% python3 -q
>>> import numpy as np
>>> import numpy.linalg as la
>>> np.set_printoptions(precision=2, suppress=True, linewidth=120, sign=" ")
>>> Q, _ = la.qr(np.array([[0.3, -0.7, -1.6], [0.3, 1.1, 0.1], [0.2, 0.5, 0.5]]))
>>> V, _ = la.qr(np.array([[-0.5, -1.0, 0.7, 0.2],
...     [0.7, 0.0, 0.1, -0.3],
...     [0.0, -1.0, 1.5, 0.8],
...     [0.0, -1.0, -1.0, -1.2]]))
>>> s = 3 * 0.9 ** np.arange(3)
>>> arr = Q[:, :3] * s @ V[:3]
>>> print(arr)
[[ 2.79  0.35  0.24  0.18]
 [-0.22  1.95  1.15  1.58]
 [ 0.24 -0.61 -1.07  2.23]]
>>> r0, r1 = arr[2], arr[0]
>>> np.round(r0 @ r1, 2)
np.float64(0.6)
>>> pr = (r0 @ r1) / (r0 @ r0) * r0
>>> r1 - pr
array([ 2.76,  0.41,  0.34, -0.03])
>>> U, s, vt = la.svd(arr, full_matrices=False)
>>> U.shape, s.shape, vt.shape
((3, 3), (3,), (3, 4))
>>> np.allclose(U * s @ vt, arr)
True
>>> np.round(vt @ vt.T, 2) + 0
array([[ 1.,  0.,  0.],
       [ 0.,  1.,  0.],
       [ 0.,  0.,  1.]])
>>> np.round(np.sqrt((s ** 2).sum()), 2), round(la.norm(arr), 2)
(np.float64(4.71), np.float64(4.71))
>>> (s > 1e-8).sum()
np.int64(3)
>>> la.matrix_rank(arr)
np.int64(3)
>>> round(la.norm(arr), 2)
np.float64(4.71)
>>> arr.sum(axis=1)
array([ 3.55,  4.46,  0.79])
>>> la.svd(arr, compute_uv=False)
array([ 3.  ,  2.7 ,  2.43])
>>> arr.sum(axis=0)
array([ 2.81,  1.7 ,  0.32,  3.98])
>>> np.count_nonzero(arr)
np.int64(12)
>>> x0 = np.array([-3, 1, 4, 5])
>>> (arr * x0).sum(axis=1)
array([-6.17, 15.11,  5.51])
>>> arr @ x0
array([-6.17, 15.11,  5.51])
>>> arr * x0
array([[-8.36,  0.35,  0.94,  0.89],
       [ 0.66,  1.95,  4.61,  7.88],
       [-0.73, -0.61, -4.29, 11.14]])
>>> other = arr / la.norm(arr, axis=1)
Traceback (most recent call last):
  File "<python-input-28>", line 1, in <module>
    other = arr / la.norm(arr, axis=1)
            ~~~~^~~~~~~~~~~~~~~~~~~~~~
ValueError: operands could not be broadcast together with shapes (3,4) (3,) 
>>> other = arr / la.norm(arr, axis=1, keepdims=True)
>>> cov = other @ other.T
>>> print((np.abs(cov) > 0.9).astype(int))
[[ 1  0  0]
 [ 0  1  0]
 [ 0  0  1]]
>>> cov
array([[ 1.  ,  0.08,  0.08],
       [ 0.08,  1.  ,  0.15],
       [ 0.08,  0.15,  1.  ]])
>>> print(round(float(np.degrees(np.arccos(np.clip(cov[0, 1], -1, 1)))), 2))
85.41
>>> np.argwhere(np.triu(np.abs(cov) > 0.95, 1))
array([], shape=(0, 2), dtype=int64)
>>> A = np.load("a.npy")
>>> print(A)
[[ 0.9 -0.1  0.2]
 [ 0.5  0.7 -0.6]
 [-0.3  1.4  0.2]
 [ 0.5  0.9  0.7]
 [-1.7 -0.1 -0.8]]
>>> hat = A @ la.solve(A.T @ A, A.T)
>>> np.allclose(hat @ hat, hat)
True
>>> x0 = np.array([0, -4, -4])
>>> y = A @ x0
>>> y
array([-0.4, -0.4, -6.4, -6.4,  3.6])
>>> rng = np.random.default_rng(23830)
>>> y = y + 0.05 * rng.normal(size=5)
>>> print(y)
[-0.53 -0.27 -6.39 -6.32  3.52]
>>> beta, *_ = la.lstsq(A, y)
>>> print(round(float(la.norm(y - A @ beta)), 2))
0.18
>>> beta
array([ 0.04, -3.93, -4.05])
>>> other = np.c_[A[:, :2] @ np.array([[1, 0], [0, 0]]), np.array([0, 5, 0, 0, 2])]
>>> other
array([[ 0.9,  0. ,  0. ],
       [ 0.5,  0. ,  5. ],
       [-0.3,  0. ,  0. ],
       [ 0.5,  0. ,  0. ],
       [-1.7,  0. ,  2. ]])
>>> np.round(la.norm(other - A @ la.lstsq(A, other)[0], axis=0), 2) + 0
array([ 0.  ,  0.  ,  1.67])
>>> np.round(la.lstsq(A, other[:, 0])[0], 2) + 0
array([ 1.,  0.,  0.])
>>> K = np.loadtxt("case13.csv", delimiter=",")
>>> K
array([[ 0.95,  0.87, -1.  ,  0.05],
       [-1.  , -0.95,  1.  ,  0.24],
       [ 0.89,  0.77,  0.24, -0.38],
       [ 0.94, -0.93, -0.66,  0.46],
       [-0.92, -0.34,  0.99, -0.29],
       [-0.94, -0.15,  0.45,  0.05],
       [-1.  , -1.  , -0.3 ,  0.82],
       [-1.  , -0.99,  0.91,  0.57],
       [ 0.98, -0.98, -0.64,  0.57],
       [-0.22, -0.86,  0.88,  0.15],
       [-0.95, -0.81, -0.94,  0.6 ],
       [ 0.96, -0.78,  0.98, -0.2 ],
       [-0.89,  0.67,  0.95, -0.42],
       [ 1.  ,  0.66, -0.11, -0.38],
       [-1.  , -0.95,  0.97,  0.38],
       [-1.  , -0.12,  0.99, -0.24],
       [-0.53,  0.71,  0.66, -0.34],
       [ 0.69,  0.98, -0.97, -0.34],
       [-0.41, -0.73, -0.96,  0.54],
       [-0.94,  0.79, -0.02, -0.2 ],
       [ 0.95,  0.97,  0.71, -0.66],
       [-0.86, -0.92,  1.  , -0.2 ],
       [-0.91,  0.35, -0.99,  0.42],
       [-0.81, -0.86, -0.44,  0.46],
       [-0.07, -0.95,  0.16,  0.46],
       [ 0.8 , -0.66,  0.76,  0.  ],
       [-0.29, -0.47, -1.  ,  0.6 ],
       [-0.1 , -0.77,  0.68,  0.15],
       [ 1.  ,  0.38, -0.95,  0.  ]])
>>> cov = np.cov(K, rowvar=False)
>>> la.eigvalsh(cov)[::-1]
array([ 0.99,  0.64,  0.43,  0.02])
>>> np.argwhere(np.triu(np.abs(np.corrcoef(K.T)) > 0.8, 1))
array([], shape=(0, 2), dtype=int64)
>>> K.std(axis=0)
array([ 0.83,  0.74,  0.79,  0.39])
>>> np.round(np.corrcoef(K[:, 0], K[:, 2])[0, 1], 2)
np.float64(-0.28)
>>> print(cov)
[[ 0.71  0.19 -0.19 -0.1 ]
 [ 0.19  0.57 -0.1  -0.22]
 [-0.19 -0.1   0.64 -0.14]
 [-0.1  -0.22 -0.14  0.16]]
>>> Xs = (K - K.mean(axis=0)) / K.std(axis=0)
>>> Xs.std(axis=0)
array([ 1.,  1.,  1.,  1.])
>>> np.argwhere(np.abs(Xs) > 2)
array([], shape=(0, 2), dtype=int64)
>>> beta = la.lstsq(np.delete(Xs, 3, axis=1), Xs[:, 3])[0]
>>> print(np.round(1 - np.var(Xs[:, 3] - np.delete(Xs, 3, axis=1) @ beta), 2))
0.87
>>> np.abs(beta).argmax()
np.int64(1)
>>> J = np.loadtxt("test2.csv", delimiter=",")
>>> print(J)
[[ 0.33  0.33  0.33  0.    0.  ]
 [ 0.33  0.33  0.    0.    0.33]
 [ 0.    0.    1.    0.    0.  ]
 [ 0.    0.33  0.    0.67  0.  ]
 [ 0.    0.    0.5   0.    0.5 ]]
>>> # row-stochastic, so 1 is an eigenvalue
>>> r = la.matrix_rank(J)
>>> r
np.int64(4)
>>> ns = la.svd(J)[2][r:].T
>>> [int(la.matrix_rank(J[:i])) for i in range(1, len(J) + 1)]
[1, 2, 3, 4, 4]
>>> np.round(ns @ ns.T, 2) + 0
array([[ 0.44, -0.44,  0.  ,  0.22,  0.  ],
       [-0.44,  0.44,  0.  , -0.22,  0.  ],
       [ 0.  ,  0.  ,  0.  ,  0.  ,  0.  ],
       [ 0.22, -0.22,  0.  ,  0.11,  0.  ],
       [ 0.  ,  0.  ,  0.  ,  0.  ,  0.  ]])
>>> print(ns.shape)
(5, 1)
>>> [int(la.matrix_rank(np.delete(J, i, axis=0))) for i in range(5)]
[4, 4, 4, 3, 4]
